$ python3 -q
>>> import numpy as np
>>> np.set_printoptions(precision=2, suppress=True, linewidth=160)
>>> K = np.load("case17.npy")
>>> K
array([[ 0,  0,  0,  1,  1,  0, -1,  0,  2,  0,  0],
       [-2, -2, -2, -1, -1, -2, -3, -2,  0, -2, -2],
       [-1, -1, -1,  0,  0, -1, -2, -1,  1, -1, -1],
       [-2, -2, -2, -1, -1, -2, -3, -2,  0, -2, -2],
       [ 0,  0,  0,  1,  1,  0, -1,  0,  2,  0,  0],
       [ 0,  0,  0,  1,  1,  0, -1,  0,  2,  0,  0],
       [-2, -2, -2, -1, -1, -2, -3, -2,  0, -2, -2],
       [ 2,  2,  2,  3,  3,  2,  1,  2,  4,  2,  2],
       [ 4,  4,  4,  5,  5,  4,  3,  4,  6,  4,  4],
       [ 3,  3,  3,  4,  4,  3,  2,  3,  5,  3,  3],
       [ 1,  1,  1,  2,  2,  1,  0,  1,  3,  1,  1],
       [ 3,  3,  3,  4,  4,  3,  2,  3,  5,  3,  3],
       [ 0,  0,  0,  1,  1,  0, -1,  0,  2,  0,  0],
       [ 0,  0,  0,  1,  1,  0, -1,  0,  2,  0,  0],
       [-2, -2, -2, -1, -1, -2, -3, -2,  0, -2, -2]])
>>> # row 3 repeats row 1
>>> np.abs(np.diag(np.linalg.qr(K)[1])) > 1e-9
array([ True, False, False,  True, False, False, False, False, False, False, False])
>>> np.linalg.lstsq(K[:-1].T, K[-1])[2]
np.int32(2)
>>> np.unique(K.round(6), axis=0).shape
(7, 11)
>>> try:
...     np.linalg.inv(K)
... except np.linalg.LinAlgError as e:
...     print(repr(e))
... 
LinAlgError('Last 2 dimensions of the array must be square')
>>> other = np.array([[2, 1],
...     [-2, 2],
...     [2, -1],
...     [2, 0],
...     [-2, -2],
...     [-1, 1],
...     [2, 1],
...     [-2, 1],
...     [2, 1],
...     [-2, -2],
...     [-2, 1]])
>>> K @ other
array([[ 2, -1],
       [ 4, -7],
       [ 3, -4],
       [ 4, -7],
       [ 2, -1],
       [ 2, -1],
       [ 4, -7],
       [ 0,  5],
       [-2, 11],
       [-1,  8],
       [ 1,  2],
       [-1,  8],
       [ 2, -1],
       [ 2, -1],
       [ 4, -7]])
>>> np.einsum("ik,kj->ji", K, other)
array([[ 2,  4,  3,  4,  2,  2,  4,  0, -2, -1,  1, -1,  2,  2,  4],
       [-1, -7, -4, -7, -1, -1, -7,  5, 11,  8,  2,  8, -1, -1, -7]])
>>> np.einsum("ij,ij->i", K, K)
array([  7,  39,  12,  39,   7,   7,  39,  63, 207, 124,  24, 124,   7,   7,  39])
>>> rank = np.linalg.matrix_rank(K)
>>> rank
np.int64(2)
>>> ns = np.linalg.svd(K)[2][rank:].T
>>> ns.shape
(11, 9)
>>> [int(np.linalg.matrix_rank(K[:, :j + 1])) for j in range(11)]
[1, 1, 1, 2, 2, 2, 2, 2, 2, 2, 2]
>>> [int(np.linalg.matrix_rank(np.delete(K, i, axis=0))) for i in range(15)]
[2, 2, 2, 2, 2, 2, 2, 2, 2, 2, 2, 2, 2, 2, 2]
>>> Uu, sv, Vt = np.linalg.svd(K)
>>> np.argmax(sv[:-1] / (sv[1:] + 1e-6)) + 1
np.int64(2)
>>> sv.round(2) + 0
array([25.69,  9.21,  0.  ,  0.  ,  0.  ,  0.  ,  0.  ,  0.  ,  0.  ,  0.  ,  0.  ])
>>> other = Uu[:, :2] @ np.diag(sv[:2]) @ Vt[:2]
>>> np.round(np.linalg.norm(K - other) / np.linalg.norm(K), 2)
np.float64(0.0)
>>> np.round(np.linalg.norm(K - other, 2), 2), np.round(sv[2], 2)
(np.float64(0.0), np.float64(0.0))
>>> np.linalg.matrix_rank(other)
np.int64(2)
>>> np.linalg.matrix_rank(K, rtol=0.05)
np.int64(2)
>>> E = np.load("x.npy")
>>> print(E)
[[-0.38 -0.05 -0.22 -0.37 -0.31  0.37 -0.22  0.13  0.43  0.33 -0.28]
 [ 0.19 -0.03 -0.23  0.47  0.04 -0.02 -0.13 -0.2   0.23  0.66  0.37]
 [ 0.09  0.15 -0.35  0.37  0.25  0.1  -0.02  0.7  -0.13  0.03 -0.35]
 [-0.14 -0.52 -0.19  0.03  0.38  0.11 -0.61 -0.07 -0.02 -0.32  0.15]
 [ 0.28  0.35 -0.62 -0.44  0.11 -0.39 -0.12 -0.12  0.11 -0.11  0.06]
 [-0.38 -0.09 -0.29  0.07  0.44  0.02  0.45 -0.46 -0.09  0.11 -0.36]
 [ 0.24  0.18  0.5  -0.2   0.58 -0.04 -0.22 -0.02  0.28  0.24 -0.29]
 [ 0.38  0.18 -0.07  0.09 -0.23  0.42 -0.32 -0.42 -0.4   0.01 -0.38]
 [-0.14  0.05  0.01 -0.43  0.2   0.16 -0.02  0.18 -0.64  0.43  0.33]
 [ 0.14 -0.53  0.02 -0.09 -0.22 -0.58 -0.09  0.06 -0.22  0.29 -0.39]
 [-0.57  0.47  0.11  0.25 -0.09 -0.39 -0.43 -0.09 -0.16  0.03 -0.07]]
>>> # columns are unit length and at right angles
>>> np.linalg.norm(E, axis=0)
array([1., 1., 1., 1., 1., 1., 1., 1., 1., 1., 1.])
>>> np.round(E[:, 9] @ E[:, 6], 2)
np.float64(-0.0)
>>> np.round(E @ E.T, 2) + 0
array([[1., 0., 0., 0., 0., 0., 0., 0., 0., 0., 0.],
       [0., 1., 0., 0., 0., 0., 0., 0., 0., 0., 0.],
       [0., 0., 1., 0., 0., 0., 0., 0., 0., 0., 0.],
       [0., 0., 0., 1., 0., 0., 0., 0., 0., 0., 0.],
       [0., 0., 0., 0., 1., 0., 0., 0., 0., 0., 0.],
       [0., 0., 0., 0., 0., 1., 0., 0., 0., 0., 0.],
       [0., 0., 0., 0., 0., 0., 1., 0., 0., 0., 0.],
       [0., 0., 0., 0., 0., 0., 0., 1., 0., 0., 0.],
       [0., 0., 0., 0., 0., 0., 0., 0., 1., 0., 0.],
       [0., 0., 0., 0., 0., 0., 0., 0., 0., 1., 0.],
       [0., 0., 0., 0., 0., 0., 0., 0., 0., 0., 1.]])
>>> np.linalg.svd(E, compute_uv=False)
array([1., 1., 1., 1., 1., 1., 1., 1., 1., 1., 1.])
>>> print(np.round(E.T @ E, 2) + 0)
[[1. 0. 0. 0. 0. 0. 0. 0. 0. 0. 0.]
 [0. 1. 0. 0. 0. 0. 0. 0. 0. 0. 0.]
 [0. 0. 1. 0. 0. 0. 0. 0. 0. 0. 0.]
 [0. 0. 0. 1. 0. 0. 0. 0. 0. 0. 0.]
 [0. 0. 0. 0. 1. 0. 0. 0. 0. 0. 0.]
 [0. 0. 0. 0. 0. 1. 0. 0. 0. 0. 0.]
 [0. 0. 0. 0. 0. 0. 1. 0. 0. 0. 0.]
 [0. 0. 0. 0. 0. 0. 0. 1. 0. 0. 0.]
 [0. 0. 0. 0. 0. 0. 0. 0. 1. 0. 0.]
 [0. 0. 0. 0. 0. 0. 0. 0. 0. 1. 0.]
 [0. 0. 0. 0. 0. 0. 0. 0. 0. 0. 1.]]
>>> x = np.array([1, 2, 3, 1, -2, -3, 0, 2, 3, -3, -1])
>>> h1 = np.maximum(E @ x, 0)
>>> np.maximum(E @ (3 * x), 0)
array([0.  , 0.  , 0.55, 0.  , 0.11, 0.  , 3.7 , 0.  , 0.  , 0.69, 4.92])
>>> print(E.T @ h1)
[-0.58  0.91  0.73  0.19  0.57 -0.81 -1.01 -0.03  0.02  0.41 -0.63]
>>> np.flatnonzero(h1 > 1e-9)
array([ 2,  4,  6,  9, 10])
>>> h1
array([0.  , 0.  , 0.18, 0.  , 0.04, 0.  , 1.23, 0.  , 0.  , 0.23, 1.64])
>>> print(E * (h1 > 1e-9)[:, None])
[[-0.   -0.   -0.   -0.   -0.    0.   -0.    0.    0.    0.   -0.  ]
 [ 0.   -0.   -0.    0.    0.   -0.   -0.   -0.    0.    0.    0.  ]
 [ 0.09  0.15 -0.35  0.37  0.25  0.1  -0.02  0.7  -0.13  0.03 -0.35]
 [-0.   -0.   -0.    0.    0.    0.   -0.   -0.   -0.   -0.    0.  ]
 [ 0.28  0.35 -0.62 -0.44  0.11 -0.39 -0.12 -0.12  0.11 -0.11  0.06]
 [-0.   -0.   -0.    0.    0.    0.    0.   -0.   -0.    0.   -0.  ]
 [ 0.24  0.18  0.5  -0.2   0.58 -0.04 -0.22 -0.02  0.28  0.24 -0.29]
 [ 0.    0.   -0.    0.   -0.    0.   -0.   -0.   -0.    0.   -0.  ]
 [-0.    0.    0.   -0.    0.    0.   -0.    0.   -0.    0.    0.  ]
 [ 0.14 -0.53  0.02 -0.09 -0.22 -0.58 -0.09  0.06 -0.22  0.29 -0.39]
 [-0.57  0.47  0.11  0.25 -0.09 -0.39 -0.43 -0.09 -0.16  0.03 -0.07]]
>>> np.tanh(E @ x)
array([-0.82, -0.97,  0.18, -0.98,  0.04, -1.  ,  0.84, -0.95, -1.  ,  0.23,  0.93])
>>> T = np.stack([K, 3 * K, K[::-1]])
>>> print(np.linalg.matrix_rank(T.reshape(3, -1)))
2
>>> T.shape
(3, 15, 11)
>>> (T @ K.T).shape
(3, 15, 15)
>>> np.einsum("bij,cij->bc", T, T)
array([[ 745, 2235, -135],
       [2235, 6705, -405],
       [-135, -405,  745]])
>>> feats = np.loadtxt("a.csv", delimiter=",")
>>> print(feats)
[[-1.71  1.02  0.95 -0.9  -1.11 -0.45 -0.51 -1.11 -0.36 -0.52]
 [ 0.82  0.07  1.27  1.28  0.99  0.94  0.28 -0.59 -1.17 -1.2 ]
 [ 0.4   0.58 -1.02 -1.48  1.42 -0.74  0.26  1.24  1.04  0.15]
 [ 0.2  -1.01  0.17  0.31  0.72 -1.77 -0.19  1.02  0.73  1.6 ]
 [-1.08  0.47  0.28 -1.09  0.65 -0.9   0.06 -0.02  1.31 -1.84]
 [ 1.43 -1.32 -0.67 -0.86 -0.45  0.31  1.03 -1.36  0.83 -0.37]
 [-0.63  1.65 -0.11  0.78 -1.27  1.44 -0.48  0.49  0.6   0.85]
 [ 0.49 -1.22  0.47 -0.1   0.38 -0.83 -0.91 -1.98  1.07 -0.56]
 [-1.45  0.4   1.18 -0.5  -0.98 -0.13  0.47  1.91 -0.03  0.5 ]
 [ 1.45  1.38  0.7  -0.36  1.01  1.58  0.27  0.69  0.51 -0.24]
 [-0.72  1.94 -1.27 -0.67 -0.06  1.18  0.34  0.75 -0.61  0.48]
 [-0.24  0.58  0.87  1.33  0.17 -0.22  0.48 -1.89 -1.35 -0.6 ]
 [ 1.11  1.81 -0.07 -0.12 -0.41 -0.61  0.14  1.46 -1.25 -0.49]
 [-1.2   1.14 -0.94 -1.78 -0.42  0.46  0.94  0.7   0.35  0.58]
 [-1.39 -0.05 -0.73 -1.91  0.19  0.56 -0.31 -0.45 -1.24 -0.82]
 [ 1.1   0.1   0.73  1.05 -1.58  0.57  1.13 -1.32 -0.52  0.18]
 [-0.16  0.36 -1.07  0.13  0.24  1.16  1.73 -1.65  0.08  0.75]
 [-1.13 -1.7  -0.08  0.96  0.39 -0.31  0.15 -1.67  0.89  0.19]
 [-1.91 -0.07 -0.03  0.52 -1.43  0.   -0.36 -0.92 -1.32 -0.58]
 [-1.05  0.65 -1.28  0.02 -1.61 -0.48  0.4   1.1  -1.28 -0.04]
 [-1.39  0.88 -0.78 -0.97 -1.54 -1.16  0.89 -0.15 -0.23  0.4 ]
 [ 1.6   0.59 -1.02 -0.69 -0.33  0.24 -0.67 -1.23  1.29 -0.89]
 [ 1.08 -1.17 -1.01 -0.66 -0.4   0.39 -0.86 -0.24 -0.23  1.97]
 [-0.96 -0.58  0.75 -0.15  2.43 -0.56  0.91  0.01  0.15 -0.28]
 [-0.83  0.94 -0.35 -0.01 -0.82  0.07 -1.92 -0.46 -1.22 -1.12]
 [-1.11  0.41 -0.21 -0.01 -1.3  -2.34 -0.18  0.21  0.56 -0.07]
 [ 0.24 -1.6   0.45  0.71  0.79  0.37  1.33  1.58 -0.57  0.59]
 [-1.29 -0.65  0.52  1.28 -1.02  0.94  0.83  1.53 -0.18  0.08]
 [-1.01 -0.04 -0.49  1.39  1.29 -0.68  1.19  1.14  0.63  0.77]
 [-0.53 -0.92 -0.1  -0.37 -0.82  0.01 -1.33 -1.85  0.74 -1.15]
 [-1.33 -1.03  0.45  1.27 -0.47  1.75 -0.47 -0.69 -0.38 -0.49]
 [ 0.41  0.9   0.17 -0.9   1.95  0.02 -0.12  1.11 -0.57 -1.35]
 [-0.07 -1.23  1.52 -1.4  -0.23  0.97  0.16 -0.49 -0.72  1.19]
 [-0.34  0.4   0.79  1.25 -0.81 -0.41 -0.13 -1.24 -1.57 -1.29]
 [ 0.38  0.81  0.47 -1.6  -0.97 -1.25 -1.28 -1.12  0.1  -0.07]
 [ 0.98 -2.18  0.66  0.01  0.28 -0.59  1.08 -0.35  0.83 -0.68]
 [ 1.15  0.01  1.    0.19  1.95  0.27  0.25  0.5  -1.33 -0.82]
 [ 0.65  0.71 -1.06 -0.47  1.01  0.18  0.91  0.36  0.78 -2.03]
 [-0.02 -1.54  0.49  0.59 -0.02 -0.45  0.49  0.61  1.31 -1.87]
 [-0.68 -1.84  0.51 -0.12 -0.24  0.29  0.84 -1.56  0.61 -1.1 ]]
>>> Q, r_ = np.linalg.qr(feats)
>>> np.round(Q.T @ Q, 2) + 0
array([[1., 0., 0., 0., 0., 0., 0., 0., 0., 0.],
       [0., 1., 0., 0., 0., 0., 0., 0., 0., 0.],
       [0., 0., 1., 0., 0., 0., 0., 0., 0., 0.],
       [0., 0., 0., 1., 0., 0., 0., 0., 0., 0.],
       [0., 0., 0., 0., 1., 0., 0., 0., 0., 0.],
       [0., 0., 0., 0., 0., 1., 0., 0., 0., 0.],
       [0., 0., 0., 0., 0., 0., 1., 0., 0., 0.],
       [0., 0., 0., 0., 0., 0., 0., 1., 0., 0.],
       [0., 0., 0., 0., 0., 0., 0., 0., 1., 0.],
       [0., 0., 0., 0., 0., 0., 0., 0., 0., 1.]])
>>> round(float(abs(r_[0, 0])), 2), round(np.linalg.norm(feats[:, 0]), 2)
(6.42, np.float64(6.42))
>>> data = np.loadtxt("layer4.csv", delimiter=",")
>>> data
array([[5., 1., 0., 1., 3., 0., 3., 6.],
       [1., 1., 0., 1., 1., 0., 1., 2.],
       [0., 0., 1., 0., 2., 0., 1., 1.],
       [1., 1., 0., 1., 1., 0., 1., 2.],
       [3., 1., 2., 1., 6., 0., 4., 6.],
       [0., 0., 0., 0., 0., 0., 0., 0.],
       [3., 1., 1., 1., 4., 0., 3., 5.],
       [6., 2., 1., 2., 6., 0., 5., 9.]])
>>> print(np.allclose(data[:-1].T @ np.linalg.lstsq(data[:-1].T, data[-1])[0], data[-1]))
True
>>> np.linalg.lstsq(data[:-1].T, data[-1])[2]
np.int32(3)
>>> np.round(np.trace(np.linalg.pinv(data) @ data), 2)
np.float64(3.0)
>>> np.round(data @ np.linalg.pinv(data) @ data, 2) + 0
array([[5., 1., 0., 1., 3., 0., 3., 6.],
       [1., 1., 0., 1., 1., 0., 1., 2.],
       [0., 0., 1., 0., 2., 0., 1., 1.],
       [1., 1., 0., 1., 1., 0., 1., 2.],
       [3., 1., 2., 1., 6., 0., 4., 6.],
       [0., 0., 0., 0., 0., 0., 0., 0.],
       [3., 1., 1., 1., 4., 0., 3., 5.],
       [6., 2., 1., 2., 6., 0., 5., 9.]])
>>> np.unique(data.round(6), axis=0).shape
(7, 8)
>>> np.abs(np.diag(np.linalg.qr(data)[1])) > 1e-9
array([ True,  True,  True, False, False, False, False, False])
>>> other = np.array([[-1, -5],
...     [0, -7],
...     [-5, -2],
...     [-7, -3],
...     [8, -2],
...     [-4, -6],
...     [1, 9],
...     [-6, 7]])
>>> np.einsum("ik,kj->ji", data, other)
array([[-21., -11.,   6., -11.,  -4.,   0., -10., -26.],
       [ 28.,   6.,  10.,   6.,  37.,   0.,  27.,  44.]])
>>> print(np.einsum("ij->j", data))
[19.  7.  5.  7. 23.  0. 18. 31.]
>>> data @ other
array([[-21.,  28.],
       [-11.,   6.],
       [  6.,  10.],
       [-11.,   6.],
       [ -4.,  37.],
       [  0.,   0.],
       [-10.,  27.],
       [-26.,  44.]])
>>> np.linalg.matrix_rank(data @ other)
np.int64(2)
